In [1]: import numpy as np

In [2]: np.set_printoptions(precision=2, suppress=True, linewidth=160)

In [3]: J = np.load("block11.npy")

In [4]: print(J)
[[  1  -2   4  -8]
 [  1  -1   1  -1]
 [  1   0   0   0]
 [  1   1   1   1]
 [  1   2   4   8]
 [  1   3   9  27]
 [  1   4  16  64]
 [  1   5  25 125]
 [  1   6  36 216]]

In [5]: U, sig, vt = np.linalg.svd(J, full_matrices=False)

In [6]: print(U.shape, sig.shape, vt.shape)
(9, 4) (4,) (4, 4)

In [7]: print(np.abs(U[:, 0]).round(6).argmax())
8

In [8]: print(np.abs(vt[0]))
[0.01 0.03 0.18 0.98]

In [9]: print(np.cumsum(sig ** 2) / np.sum(sig ** 2))
[1. 1. 1. 1.]

In [10]: print((sig > 1e-8).sum())
4

In [11]: print(np.allclose(U * sig @ vt, J))
True

In [12]: print(np.round(vt @ vt.T, 2) + 0)
[[1. 0. 0. 0.]
 [0. 1. 0. 0.]
 [0. 0. 1. 0.]
 [0. 0. 0. 1.]]

In [13]: print(sig)
[263.67   9.71   3.74   1.61]

In [14]: print(round(float(np.sqrt((sig ** 2).sum())), 2), round(np.linalg.norm(J), 2))
263.88 263.88

In [15]: print(round(float(np.linalg.norm(J, 2) / np.linalg.norm(J)), 2))
1.0

In [16]: print(np.linalg.cond(J) > 100)
True

In [17]: print(np.abs(np.linalg.svd(J)[2][-1]))
[0.98 0.02 0.2  0.03]

In [18]: Z = np.array([[0, -3, -2], [-2, 3, 0], [0, 3, -3]])

In [19]: A = np.repeat(Z, 13 // 3, axis=0)

In [20]: rng = np.random.default_rng(9740)

In [21]: A = A + 0.1 * rng.normal(size=A.shape)

In [22]: print(A)
[[-0.04 -3.01 -2.03]
 [ 0.05 -3.25 -2.26]
 [-0.16 -2.94 -2.09]
 [ 0.08 -2.95 -1.98]
 [-2.02  2.9  -0.03]
 [-1.96  3.07 -0.16]
 [-2.14  2.96 -0.1 ]
 [-2.12  3.08 -0.06]
 [-0.1   3.07 -3.08]
 [-0.04  3.07 -2.86]
 [-0.03  2.9  -2.96]
 [-0.05  3.03 -3.  ]]

In [23]: Ac = (A - A.mean(axis=0)) / A.std(axis=0)

In [24]: print(Ac.std(axis=0))
[1. 1. 1.]

In [25]: coef = np.linalg.lstsq(np.delete(Ac, 2, axis=1), Ac[:, 2])[0]

In [26]: print(coef)
[-1.13 -0.36]

In [27]: Ac = A - A.mean(axis=0)

In [28]: V = np.linalg.svd(Ac)[2][:2]

In [29]: other = Ac - Ac @ V.T @ V

In [30]: print(np.round(np.linalg.norm(other) / np.linalg.norm(Ac), 2))
0.02

In [31]: print(other.std(axis=0))
[0.06 0.01 0.04]

In [32]: print(np.diag(V.T @ V))
[0.33 0.99 0.68]

In [33]: data = np.array([[1, 3, 3, 2, 0],
    ...:     [2, 2, 4, 5, 1],
    ...:     [2, 1, 1, 1, 1],
    ...:     [0, 4, 0, 5, 4],
    ...:     [2, 2, 1, 3, 5],
    ...:     [0, 2, 2, 3, 3],
    ...:     [1, 1, 2, 3, 5],
    ...:     [5, 3, 4, 4, 0]])

In [34]: data[:, 2] = -1 * data[:, 3]

In [35]: print(data)
[[ 1  3 -2  2  0]
 [ 2  2 -5  5  1]
 [ 2  1 -1  1  1]
 [ 0  4 -5  5  4]
 [ 2  2 -3  3  5]
 [ 0  2 -3  3  3]
 [ 1  1 -3  3  5]
 [ 5  3 -4  4  0]]

In [36]: rk = np.linalg.matrix_rank(data)

In [37]: print(rk)
4

In [38]: null = np.linalg.svd(data)[2][rk:].T

In [39]: print(np.allclose(data @ null, 0))
True

In [40]: print([int(np.linalg.matrix_rank(data[:, :j + 1])) for j in range(5)])
[1, 2, 3, 3, 4]

In [41]: print(np.round(null @ null.T, 2) + 0)
[[0.  0.  0.  0.  0. ]
 [0.  0.  0.  0.  0. ]
 [0.  0.  0.5 0.5 0. ]
 [0.  0.  0.5 0.5 0. ]
 [0.  0.  0.  0.  0. ]]

In [42]: print(np.linalg.matrix_rank(data.T @ data), np.linalg.matrix_rank(data @ data.T))
4 4

In [43]: print(np.round(data @ null, 2) + 0)
[[0.]
 [0.]
 [0.]
 [0.]
 [0.]
 [0.]
 [0.]
 [0.]]

In [44]: U, sig, vt = np.linalg.svd(data)

In [45]: print(np.argmax(sig[:-1] / (sig[1:] + 1e-6)) + 1)
4

In [46]: print(sig.round(2) + 0)
[17.46  6.12  3.62  2.16  0.  ]

In [47]: other = U[:, :4] @ np.diag(sig[:4]) @ vt[:4]

In [48]: print(round(float(np.linalg.norm(data - other, 2)), 2), round(sig[4], 2))
0.0 0.0

In [49]: print(np.linalg.matrix_rank(data, rtol=0.05))
4

In [50]: print(np.round(np.linalg.norm(data - other) / np.linalg.norm(data), 2))
0.0

In [51]: print(round(np.abs(data - other).max(), 2))
0.0

In [52]: print(np.linalg.matrix_rank(other))
4

In [53]: other = np.array([[2, 1, 5, 5]])

In [54]: m1 = other.T @ other

In [55]: print(m1)
[[ 4  2 10 10]
 [ 2  1  5  5]
 [10  5 25 25]
 [10  5 25 25]]

In [56]: # rank 1

In [57]: G = np.cov(A, rowvar=False)

In [58]: print(A.std(axis=0))
[0.96 2.85 1.21]

In [59]: print(np.corrcoef(A.T))
[[ 1.   -0.51 -0.94]
 [-0.51  1.    0.21]
 [-0.94  0.21  1.  ]]

In [60]: print(np.linalg.eigvalsh(G)[::-1])
[9.29 2.17 0.01]

In [61]: print(G)
[[ 1.   -1.52 -1.19]
 [-1.52  8.87  0.81]
 [-1.19  0.81  1.6 ]]

In [62]: print(np.argwhere(np.triu(np.abs(np.corrcoef(A.T)) > 0.8, 1)))
[[0 2]]

In [63]: print(np.argsort(-A.std(axis=0).round(6), kind="stable"))
[1 2 0]

In [64]: feats = np.array([[0, 0, 2, -3, 3, 0, 0],
    ...:     [0, 0, 3, 1, 2, 0, -3],
    ...:     [0, 0, 0, 2, 3, 1, 1],
    ...:     [0, 0, 0, 0, 1, 2, 2],
    ...:     [0, 0, 0, 0, 0, 0, 1],
    ...:     [0, 0, 0, 0, 0, 0, -2],
    ...:     [0, 0, 0, 0, 0, 0, 0]])

In [65]: print(np.round(np.linalg.norm(feats, 2) / np.linalg.norm(feats), 2))
0.68

In [66]: print(np.linalg.cond(feats) > 100)
True

In [67]: print([round(float(x), 2) for x in np.linalg.svd(feats, compute_uv=False)[:3]])
[5.82, 4.71, 3.83]

In [68]: print(np.linalg.matrix_rank(feats, rtol=0.1))
5

In [69]: print(np.argsort(-np.linalg.norm(feats, axis=0).round(6), kind="stable")[:3])
[4 6 3]

In [70]: mat = np.loadtxt("x.csv", delimiter=",")

In [71]: print(mat)
[[  0.7   0.   -1.1   1.2  -0.2   0.9  -1.2  -1.   -1.3]
 [  0.    1.2   1.2  -0.6   0.3   0.1   1.6  -0.7   1.4]
 [  0.8  -0.9  -1.1   0.8  -0.8  -0.5   0.7  -0.9   0.1]
 [ -1.9   0.7   0.4  -0.3   0.3   0.6   1.3  -0.4   0.1]
 [ -0.9   0.6  -0.7   1.7  -0.3   0.8  -1.2  -1.   -0.8]
 [  0.6  -0.9   0.   -0.2   1.7  -2.5  -0.2   0.2   0.6]
 [ -0.8   0.7  -1.5  -0.3   0.4   0.1  -1.1  -1.    1.9]
 [ -0.7   1.9   0.3  -0.2  -0.9   0.9   0.    1.1  -0.7]
 [ -2.    2.7  -0.5   0.3  -0.2   0.3  -0.1   0.7   0.9]
 [  1.    0.2  -0.1   1.2   0.4   1.   -2.2   1.1   0.3]
 [  0.1  -0.6   0.7  -1.2  -0.5  -1.7   1.3   0.    0.1]
 [ -0.8   1.1  -1.6  -0.1   0.8  -0.5  -0.7  -0.6   0.2]
 [ -0.4   0.4  -1.6   0.3   0.7   0.9   0.8   0.9   0.1]
 [  0.9   0.4  -0.3   1.   -0.2  -0.8  -1.7   0.5  -1. ]
 [  0.2   0.3  -0.7   0.7   0.9  -0.5  -0.6  -0.2   1.8]
 [ -0.6   0.1   0.5   0.1   0.2   2.7  -1.5  -0.1   1.8]
 [ -0.4  -0.9   0.7   1.   -0.7   0.5  -1.9   0.2  -1.1]
 [ -0.5  -1.6   0.8   1.   -0.4  -0.9   0.3  -2.2   2.1]
 [  0.7   1.6   0.6   1.   -0.6   0.4   0.1   1.4   1.1]
 [ -1.   -1.6  -1.5  -1.2  -0.6  -0.6  -2.1  -1.    0.8]
 [ -0.4   0.1   0.5  -0.4  -0.8  -0.9   0.8   0.4  -0.2]
 [  0.   -1.1   0.1  -0.6   0.3   0.    0.6  -0.6  -0.1]
 [ -0.3  -3.6   0.3   0.5  -0.4  -0.5   0.7   0.7   2.3]
 [ -0.1   0.1   0.    0.3  -1.6  -1.   -0.3   0.   -1.9]
 [-11.    0.    4.    4.    5.   -9.   -1.   13.   -1. ]
 [  2.1   1.3  -0.8  -0.8   1.3  -0.3   1.7   1.9  -1.7]
 [  0.4  -1.4   0.9   0.2  -1.4   0.8  -0.8  -0.4   0.2]
 [ -0.8  -0.1   0.5  -0.6  -0.1  -1.3  -1.2   0.4   0.9]
 [ -0.4   0.8   0.7  -0.8  -0.3   1.5  -1.1   0.4  -0.2]
 [  0.3   0.1   1.1  -1.5   1.1   1.3   0.    1.1   1.1]]

In [72]: other = mat + rng.integers(-2, 3, (30, 1)) @ rng.integers(-2, 3, (1, 9))

In [73]: print(other)
[[  2.7   1.   -0.1   0.2   0.8  -1.1  -3.2  -1.    0.7]
 [ -2.    0.2   0.2   0.4  -0.7   2.1   3.6  -0.7  -0.6]
 [ -1.2  -1.9  -2.1   1.8  -1.8   1.5   2.7  -0.9  -1.9]
 [ -5.9  -1.3  -1.6   1.7  -1.7   4.6   5.3  -0.4  -3.9]
 [  3.1   2.6   1.3  -0.3   1.7  -3.2  -5.2  -1.    3.2]
 [ -3.4  -2.9  -2.    1.8  -0.3   1.5   3.8   0.2  -3.4]
 [  3.2   2.7   0.5  -2.3   2.4  -3.9  -5.1  -1.    5.9]
 [ -2.7   0.9  -0.7   0.8  -1.9   2.9   2.    1.1  -2.7]
 [ -4.    1.7  -1.5   1.3  -1.2   2.3   1.9   0.7  -1.1]
 [ -3.   -1.8  -2.1   3.2  -1.6   5.    1.8   1.1  -3.7]
 [  2.1   0.4   1.7  -2.2   0.5  -3.7  -0.7   0.    2.1]
 [ -0.8   1.1  -1.6  -0.1   0.8  -0.5  -0.7  -0.6   0.2]
 [ -2.4  -0.6  -2.6   1.3  -0.3   2.9   2.8   0.9  -1.9]
 [  0.9   0.4  -0.3   1.   -0.2  -0.8  -1.7   0.5  -1. ]
 [  2.2   1.3   0.3  -0.3   1.9  -2.5  -2.6  -0.2   3.8]
 [  3.4   2.1   2.5  -1.9   2.2  -1.3  -5.5  -0.1   5.8]
 [ -4.4  -2.9  -1.3   3.   -2.7   4.5   2.1   0.2  -5.1]
 [ -4.5  -3.6  -1.2   3.   -2.4   3.1   4.3  -2.2  -1.9]
 [  0.7   1.6   0.6   1.   -0.6   0.4   0.1   1.4   1.1]
 [  3.    0.4   0.5  -3.2   1.4  -4.6  -6.1  -1.    4.8]
 [ -4.4  -1.9  -1.5   1.6  -2.8   3.1   4.8   0.4  -4.2]
 [  2.   -0.1   1.1  -1.6   1.3  -2.   -1.4  -0.6   1.9]
 [ -4.3  -5.6  -1.7   2.5  -2.4   3.5   4.7   0.7  -1.7]
 [ -2.1  -0.9  -1.    1.3  -2.6   1.    1.7   0.   -3.9]
 [-15.   -2.    2.    6.    3.   -5.    3.   13.   -5. ]
 [ -1.9  -0.7  -2.8   1.2  -0.7   3.7   5.7   1.9  -5.7]
 [ -1.6  -2.4  -0.1   1.2  -2.4   2.8   1.2  -0.4  -1.8]
 [  3.2   1.9   2.5  -2.6   1.9  -5.3  -5.2   0.4   4.9]
 [ -0.4   0.8   0.7  -0.8  -0.3   1.5  -1.1   0.4  -0.2]
 [  0.3   0.1   1.1  -1.5   1.1   1.3   0.    1.1   1.1]]

In [74]: print(np.linalg.matrix_rank(other - mat, tol=1e-8))
1
